>>> import numpy as np
>>> np.set_printoptions(suppress=True, linewidth=160)
>>> def rnd(a):
...     return np.round(a, 1) + 0
... 
>>> f = np.array([2, 2, 1, 1, 3, 1, 1, 1])
>>> g = np.array([2, 2, 0])
>>> X = np.outer(f, g)
>>> print(X)
[[4 4 0]
 [4 4 0]
 [2 2 0]
 [2 2 0]
 [6 6 0]
 [2 2 0]
 [2 2 0]
 [2 2 0]]
>>> # columns 0 and 1 are equal
>>> print(np.allclose(X[:-1].T @ np.linalg.lstsq(X[:-1].T, X[-1])[0], X[-1]))
True
>>> print(rnd(X @ np.linalg.pinv(X) @ X))
[[4. 4. 0.]
 [4. 4. 0.]
 [2. 2. 0.]
 [2. 2. 0.]
 [6. 6. 0.]
 [2. 2. 0.]
 [2. 2. 0.]
 [2. 2. 0.]]
>>> print(np.abs(np.diag(np.linalg.qr(X)[1])) > 1e-9)
[ True False False]
>>> W = np.array([[3, 2, 2], [0, 1, 3], [0, 0, 1]])
>>> b = np.array([-1, -1, 0])
>>> hid = np.maximum(X @ W + b, 0)
>>> print(np.linalg.matrix_rank(hid))
2
>>> print(hid)
[[11 11 20]
 [11 11 20]
 [ 5  5 10]
 [ 5  5 10]
 [17 17 30]
 [ 5  5 10]
 [ 5  5 10]
 [ 5  5 10]]
>>> print((hid > 0).astype(int))
[[1 1 1]
 [1 1 1]
 [1 1 1]
 [1 1 1]
 [1 1 1]
 [1 1 1]
 [1 1 1]
 [1 1 1]]
>>> W2 = np.array([[0, 1, 2], [3, 3, 3], [2, 3, 1]])
>>> print(hid @ W2)
[[ 73 104  75]
 [ 73 104  75]
 [ 35  50  35]
 [ 35  50  35]
 [111 158 115]
 [ 35  50  35]
 [ 35  50  35]
 [ 35  50  35]]
>>> print((hid @ W2).round(6).argmax(axis=1))
[1 1 1 1 1 1 1 1]
>>> left, sv, Vh = np.linalg.svd(hid)
>>> print(rnd(sv))
[59.2  1.4  0. ]
>>> other = left[:, :2] @ np.diag(sv[:2]) @ Vh[:2]
>>> print(rnd(np.linalg.norm(hid - other) / np.linalg.norm(hid)))
0.0
>>> print(rnd(np.linalg.norm(hid - other, 2)), rnd(sv[2]))
0.0 0.0
>>> print(rnd(other))
[[11. 11. 20.]
 [11. 11. 20.]
 [ 5.  5. 10.]
 [ 5.  5. 10.]
 [17. 17. 30.]
 [ 5.  5. 10.]
 [ 5.  5. 10.]
 [ 5.  5. 10.]]
>>> rng = np.random.default_rng(264)
>>> other = X + rng.integers(-2, 3, (8, 1)) @ rng.integers(-2, 3, (1, 3))
>>> print(other)
[[ 0  4 -2]
 [ 2  4 -1]
 [ 2  2  0]
 [ 2  2  0]
 [ 8  6  1]
 [ 0  2 -1]
 [ 6  2  2]
 [-2  2 -2]]
>>> print(rnd(np.linalg.svd(other - X, compute_uv=False)))
[8.7 0.  0. ]
>>> print(np.linalg.matrix_rank(other - X, tol=1e-8))
1
>>> print(other - X)
[[-4  0 -2]
 [-2  0 -1]
 [ 0  0  0]
 [ 0  0  0]
 [ 2  0  1]
 [-2  0 -1]
 [ 4  0  2]
 [-4  0 -2]]
>>> print(np.abs(other - X).sum(axis=1))
[6 3 0 0 3 3 6 6]
